>>> import numpy as np
>>> np.set_printoptions(precision=1, suppress=True, linewidth=120, legacy="1.25")
>>> A = np.loadtxt("sample17.csv", delimiter=",")
>>> print(A)
[[0. 0. 4. 4.]
 [4. 1. 4. 3.]
 [0. 1. 5. 3.]
 [5. 4. 4. 0.]
 [2. 5. 4. 5.]
 [2. 1. 3. 3.]
 [5. 0. 2. 0.]
 [5. 1. 3. 0.]
 [0. 1. 5. 3.]]
>>> # row 8 repeats row 2
>>> proj = A @ np.linalg.solve(A.T @ A, A.T)
>>> print(np.trace(proj))
4.0
>>> w1 = np.array([[1, -9, 7, -7, -7],
...     [-5, -7, -8, 4, 4],
...     [-7, -7, -2, 8, 0],
...     [1, 6, 4, -2, 6]])
>>> c = np.array([2, -3, 1, 1, -1])
>>> H = np.maximum(A @ w1 + c, 0)
>>> print(np.linalg.matrix_rank(H))
3
>>> print(H)
[[ 0.  0.  9. 25. 23.]
 [ 0.  0. 25.  3.  0.]
 [ 0.  0.  0. 39. 21.]
 [ 0.  0.  0. 14.  0.]
 [ 0.  0.  0. 29. 35.]
 [ 0.  0. 13.  9.  7.]
 [ 0.  0. 32.  0.  0.]
 [ 0.  0. 22.  0.  0.]
 [ 0.  0.  0. 39. 21.]]
>>> W2 = np.array([[-2, -5], [5, -5], [1, 1], [-2, -3], [-1, 0]])
>>> print(w1 @ W2)
[[-19  68]
 [-45  40]
 [-39  44]
 [ 30 -25]]
>>> E = np.array([[-2, 0, 0, 0], [0, -1, 0, 0], [0, 0, 4, 0], [0, 0, 0, -5]])
>>> # triangular: eigenvalues sit on the diagonal
>>> proj = np.triu(np.array([[1, -3, -1, -1], [-3, 1, 3, -3], [-2, 3, -2, 3], [0, -1, -1, -3]]), 1) + np.eye(4)
>>> other = proj @ E @ np.linalg.inv(proj)
>>> print(other)
[[ -2.  -3.   3. -15.]
 [  0.  -1.  15. -33.]
 [  0.   0.   4. -27.]
 [  0.   0.   0.  -5.]]
>>> print(proj @ E - E @ proj)
[[  0.  -3.  -6.   3.]
 [  0.   0.  15.  12.]
 [  0.   0.   0. -27.]
 [  0.   0.   0.   0.]]
>>> print(np.trace(other), np.trace(E))
-4.0 -4
>>> print(np.poly(other))
[  1.   4. -15. -58. -40.]
>>> print(np.allclose(other, other.T))
False
>>> print(other @ other)
[[   4.    9.  -39.  123.]
 [   0.    1.   45. -207.]
 [   0.    0.   16.   27.]
 [   0.    0.    0.   25.]]
>>> print((other - other.T) / 2)
[[  0.   -1.5   1.5  -7.5]
 [  1.5   0.    7.5 -16.5]
 [ -1.5  -7.5   0.  -13.5]
 [  7.5  16.5  13.5   0. ]]
>>> print(np.round(np.linalg.det(other), 1))
-40.0
>>> print((other + other.T) / 2)
[[ -2.   -1.5   1.5  -7.5]
 [ -1.5  -1.    7.5 -16.5]
 [  1.5   7.5   4.  -13.5]
 [ -7.5 -16.5 -13.5  -5. ]]
>>> other = np.linalg.inv(E)
>>> print((np.abs(other) > 1e-9).astype(int))
[[1 0 0 0]
 [0 1 0 0]
 [0 0 1 0]
 [0 0 0 1]]
>>> print(np.linalg.det(E) * other)
[[ 20.   0.   0.   0.]
 [  0.  40.   0.   0.]
 [ -0.  -0. -10.  -0.]
 [  0.   0.   0.   8.]]
>>> print(np.round(np.linalg.det(E) * np.linalg.det(other), 1))
1.0
>>> evals, evecs = np.linalg.eigh(E)
>>> x = np.array([1, 0, 1, 1])
>>> print(x @ E @ x)
-3
>>> print(x @ E @ x / (x @ x), evals[0], evals[-1])
-1.0 -5.0 4.0
>>> print(np.linalg.eigvalsh(E[1:, 1:]))
[-5. -1.  4.]
>>> q, R = np.linalg.qr(E)
>>> print(abs(R[0, 0]), np.round(np.linalg.norm(E[:, 0]), 1))
2.0 2.0
>>> print(q.T @ q)
[[1. 0. 0. 0.]
 [0. 1. 0. 0.]
 [0. 0. 1. 0.]
 [0. 0. 0. 1.]]
>>> print(q @ R)
[[-2.  0.  0.  0.]
 [ 0. -1.  0.  0.]
 [ 0.  0.  4.  0.]
 [ 0.  0.  0. -5.]]
>>> data = np.load("mat.npy")
>>> print(data)
[[ 5  5  5  5  5  5  5  5]
 [ 5 10 10 10 10 10 10 10]
 [ 5 10 15 15 15 15 15 15]
 [ 5 10 15 20 20 20 20 20]
 [ 5 10 15 20 25 25 25 25]
 [ 5 10 15 20 25 30 30 30]
 [ 5 10 15 20 25 30 35 35]
 [ 5 10 15 20 25 30 35 40]]
>>> # symmetric
>>> print(data.ravel(order="F"))
[ 5  5  5  5  5  5  5  5  5 10 10 10 10 10 10 10  5 10 15 15 15 15 15 15  5 10 15 20 20 20 20 20  5 10 15 20 25 25 25
 25  5 10 15 20 25 30 30 30  5 10 15 20 25 30 35 35  5 10 15 20 25 30 35 40]
>>> t3 = data.reshape(8, 2, -1)
>>> print(t3.shape)
(8, 2, 4)
>>> print(np.einsum("ihd,ihd->ih", t3, t3))
[[ 100  100]
 [ 325  400]
 [ 575  900]
 [ 750 1600]
 [ 750 2500]
 [ 750 3325]
 [ 750 3975]
 [ 750 4350]]
>>> print(t3.sum(axis=1))
[[10 10 10 10]
 [15 20 20 20]
 [20 25 30 30]
 [25 30 35 40]
 [30 35 40 45]
 [30 40 45 50]
 [30 40 50 55]
 [30 40 50 60]]
>>> print(t3[:, 0])
[[ 5  5  5  5]
 [ 5 10 10 10]
 [ 5 10 15 15]
 [ 5 10 15 20]
 [ 5 10 15 20]
 [ 5 10 15 20]
 [ 5 10 15 20]
 [ 5 10 15 20]]
>>> other = np.linalg.inv(data)
>>> print(round(float(np.linalg.det(data) * np.linalg.det(other)), 1))
1.0
>>> print((np.abs(other) > 1e-9).astype(int))
[[1 1 0 0 0 0 0 0]
 [1 1 1 0 0 0 0 0]
 [0 1 1 1 0 0 0 0]
 [0 0 1 1 1 0 0 0]
 [0 0 0 1 1 1 0 0]
 [0 0 0 0 1 1 1 0]
 [0 0 0 0 0 1 1 1]
 [0 0 0 0 0 0 1 1]]
>>> rng = np.random.default_rng(2884)
>>> z = rng.permutation(8)
>>> print(z)
[7 1 3 2 5 6 0 4]
>>> other = data[z][:, z]
>>> print(np.diag(other))
[40 10 20 15 30 35  5 25]
>>> print(np.trace(other))
180
>>> other = np.array([[3, 5, 4],
...     [3, 5, 0],
...     [4, 2, 5],
...     [3, 4, 0],
...     [4, 4, 0],
...     [5, 5, 3],
...     [4, 0, 5]])
>>> W2 = np.array([[-3, 0, -1, 3], [1, 2, 2, -3], [-3, -2, -2, -3]])
>>> m1 = other @ W2 + 0.1 * rng.normal(size=(7, 4))
>>> print(m1.round(1) + 0)
[[-16.1   2.1  -0.9 -17.9]
 [ -3.9  10.1   6.8  -6. ]
 [-24.9  -5.8  -9.9  -9. ]
 [ -4.8   8.    5.   -2.9]
 [ -8.    8.    3.9   0. ]
 [-19.    4.   -1.   -9.1]
 [-26.8  -9.9 -13.9  -2.9]]
>>> other = np.c_[m1[:, :1] @ np.array([[1]]), np.array([1, 9, 4, 6, -7, -4, 9])]
>>> print(other)
[[-16.1   1. ]
 [ -3.9   9. ]
 [-24.9   4. ]
 [ -4.8   6. ]
 [ -8.   -7. ]
 [-19.   -4. ]
 [-26.8   9. ]]
>>> print(np.round(np.linalg.norm(other - m1 @ np.linalg.lstsq(m1, other)[0], axis=0), 1) + 0)
[ 0.  12.7]
>>> print(np.linalg.matrix_rank(other))
2
>>> print(np.round(np.linalg.lstsq(m1, other[:, 0])[0], 1) + 0)
[1. 0. 0. 0.]
>>> print(np.linalg.matrix_rank(m1, rtol=0.1))
3
>>> z = rng.permutation(4)
>>> other = m1[:, z] * rng.choice([-1, 1], 4)
>>> print(other.round(1) + 0)
[[ 0.9  2.1 17.9 16.1]
 [-6.8 10.1  6.   3.9]
 [ 9.9 -5.8  9.  24.9]
 [-5.   8.   2.9  4.8]
 [-3.9  8.   0.   8. ]
 [ 1.   4.   9.1 19. ]
 [13.9 -9.9  2.9 26.8]]
>>> left, _, Vt = np.linalg.svd(m1.T @ other)
>>> print(np.round(left @ Vt, 1) + 0)
[[ 0.  0.  0. -1.]
 [ 0.  1.  0.  0.]
 [-1.  0.  0.  0.]
 [ 0.  0. -1.  0.]]
>>> print(z)
[2 1 3 0]
>>> z = rng.permutation(4)
>>> other = A[:, z] * rng.choice([-1, 1], 4)
>>> print(other)
[[ 4. -0. -4. -0.]
 [ 4. -1. -3. -4.]
 [ 5. -1. -3. -0.]
 [ 4. -4. -0. -5.]
 [ 4. -5. -5. -2.]
 [ 3. -1. -3. -2.]
 [ 2. -0. -0. -5.]
 [ 3. -1. -0. -5.]
 [ 5. -1. -3. -0.]]
>>> left, _, Vt = np.linalg.svd(A.T @ other)
>>> print(z)
[2 1 3 0]
>>> print(np.round(left @ Vt, 1) + 0)
[[ 0.  0.  0. -1.]
 [ 0. -1.  0.  0.]
 [ 1.  0.  0.  0.]
 [ 0.  0. -1.  0.]]
